$ python3 -q
>>> import numpy as np
>>> from numpy import linalg as LA
>>> np.set_printoptions(suppress=True, linewidth=160)
>>> data = np.loadtxt("layer7.csv", delimiter=",")
>>> data
array([[ 3.3, -1. ,  2. ,  1. ,  2. ],
       [ 2. ,  3.3,  2. ,  1. ,  2. ],
       [-1. ,  1. ,  3.3, -2. ,  3. ],
       [ 0. , -3. , -2. , -0.7,  1. ],
       [ 3. , -1. ,  2. ,  1. ,  2.3]])
>>> np.kron(np.eye(2, dtype=int), data)
array([[ 3.3, -1. ,  2. ,  1. ,  2. ,  0. , -0. ,  0. ,  0. ,  0. ],
       [ 2. ,  3.3,  2. ,  1. ,  2. ,  0. ,  0. ,  0. ,  0. ,  0. ],
       [-1. ,  1. ,  3.3, -2. ,  3. , -0. ,  0. ,  0. , -0. ,  0. ],
       [ 0. , -3. , -2. , -0.7,  1. ,  0. , -0. , -0. , -0. ,  0. ],
       [ 3. , -1. ,  2. ,  1. ,  2.3,  0. , -0. ,  0. ,  0. ,  0. ],
       [ 0. , -0. ,  0. ,  0. ,  0. ,  3.3, -1. ,  2. ,  1. ,  2. ],
       [ 0. ,  0. ,  0. ,  0. ,  0. ,  2. ,  3.3,  2. ,  1. ,  2. ],
       [-0. ,  0. ,  0. , -0. ,  0. , -1. ,  1. ,  3.3, -2. ,  3. ],
       [ 0. , -0. , -0. , -0. ,  0. ,  0. , -3. , -2. , -0.7,  1. ],
       [ 0. , -0. ,  0. ,  0. ,  0. ,  3. , -1. ,  2. ,  1. ,  2.3]])
>>> np.round(LA.det(2 * data), 2), round(LA.det(data), 2)
(np.float64(-1386.83), np.float64(-43.34))
>>> np.round(np.poly(data), 2)
array([   1.  ,  -11.5 ,   36.9 ,   -4.27, -146.2 ,   43.34])
>>> np.einsum("ii->", data)
np.float64(11.5)
>>> np.allclose(data, data.T)
False
>>> (data + data.T) / 2
array([[ 3.3,  0.5,  0.5,  0.5,  2.5],
       [ 0.5,  3.3,  1.5, -1. ,  0.5],
       [ 0.5,  1.5,  3.3, -2. ,  2.5],
       [ 0.5, -1. , -2. , -0.7,  1. ],
       [ 2.5,  0.5,  2.5,  1. ,  2.3]])
>>> (data - data.T) / 2
array([[ 0. , -1.5,  1.5,  0.5, -0.5],
       [ 1.5,  0. ,  0.5,  2. ,  1.5],
       [-1.5, -0.5,  0. ,  0. ,  0.5],
       [-0.5, -2. ,  0. ,  0. ,  0. ],
       [ 0.5, -1.5, -0.5,  0. ,  0. ]])
>>> np.unravel_index(np.abs(data).argmax(), data.shape)
(np.int64(0), np.int64(0))
>>> np.round(LA.svd(data, compute_uv=False), 2)
array([7.75, 5.16, 4.06, 1.52, 0.18])
>>> np.round(data.mean(axis=0), 2)
array([ 1.46, -0.14,  1.46,  0.06,  2.06])
>>> round(LA.norm(data), 2)
np.float64(10.27)
>>> np.count_nonzero(data)
np.int64(24)
>>> data.sum(axis=1)
array([ 7.3, 10.3,  4.3, -4.7,  7.3])
>>> np.abs(data).max()
np.float64(3.3)
>>> J = np.load("case6.npy")
>>> J
array([[4., 2., 0., 0., 0., 0., 0., 0.],
       [2., 1., 2., 0., 0., 0., 0., 0.],
       [0., 2., 9., 2., 0., 0., 0., 0.],
       [0., 0., 2., 9., 2., 0., 0., 0.],
       [0., 0., 0., 2., 4., 2., 0., 0.],
       [0., 0., 0., 0., 2., 4., 2., 0.],
       [0., 0., 0., 0., 0., 2., 3., 2.],
       [0., 0., 0., 0., 0., 0., 2., 0.]])
>>> [round(float(LA.det(J[:i, :i])), 2) + 0 for i in range(1, 9)]
[4.0, 0.0, -16.0, -144.0, -512.0, -1472.0, -2368.0, 5888.0]
>>> other = np.array([[4, 4, 0],
...     [7, 8, 9],
...     [5, 0, 7],
...     [6, 9, 0],
...     [1, 6, 6],
...     [6, 1, 5],
...     [8, 1, 9],
...     [0, 6, 2]])
>>> np.einsum("ij->j", J)
array([ 6.,  5., 13., 13.,  8.,  8.,  7.,  2.])
>>> np.einsum("ik,kj->ji", J, other)
array([[30., 25., 71., 66., 28., 42., 36., 16.],
       [32., 16., 34., 93., 44., 18., 17.,  2.],
       [18., 23., 81., 26., 34., 50., 41., 18.]])
>>> np.einsum("ij,ij->i", J, J)
array([20.,  9., 89., 89., 24., 24., 17.,  4.])
>>> np.einsum("ik,kj->ij", J, other)
array([[30., 32., 18.],
       [25., 16., 23.],
       [71., 34., 81.],
       [66., 93., 26.],
       [28., 44., 34.],
       [42., 18., 50.],
       [36., 17., 41.],
       [16.,  2., 18.]])
>>> other = J[0, 0] * J[1:] - np.outer(J[1:, 0], J[0])
>>> other
array([[ 0.,  0.,  8.,  0.,  0.,  0.,  0.,  0.],
       [ 0.,  8., 36.,  8.,  0.,  0.,  0.,  0.],
       [ 0.,  0.,  8., 36.,  8.,  0.,  0.,  0.],
       [ 0.,  0.,  0.,  8., 16.,  8.,  0.,  0.],
       [ 0.,  0.,  0.,  0.,  8., 16.,  8.,  0.],
       [ 0.,  0.,  0.,  0.,  0.,  8., 12.,  8.],
       [ 0.,  0.,  0.,  0.,  0.,  0.,  8.,  0.]])
>>> J[:, 0] / J[0, 0]
array([1. , 0.5, 0. , 0. , 0. , 0. , 0. , 0. ])
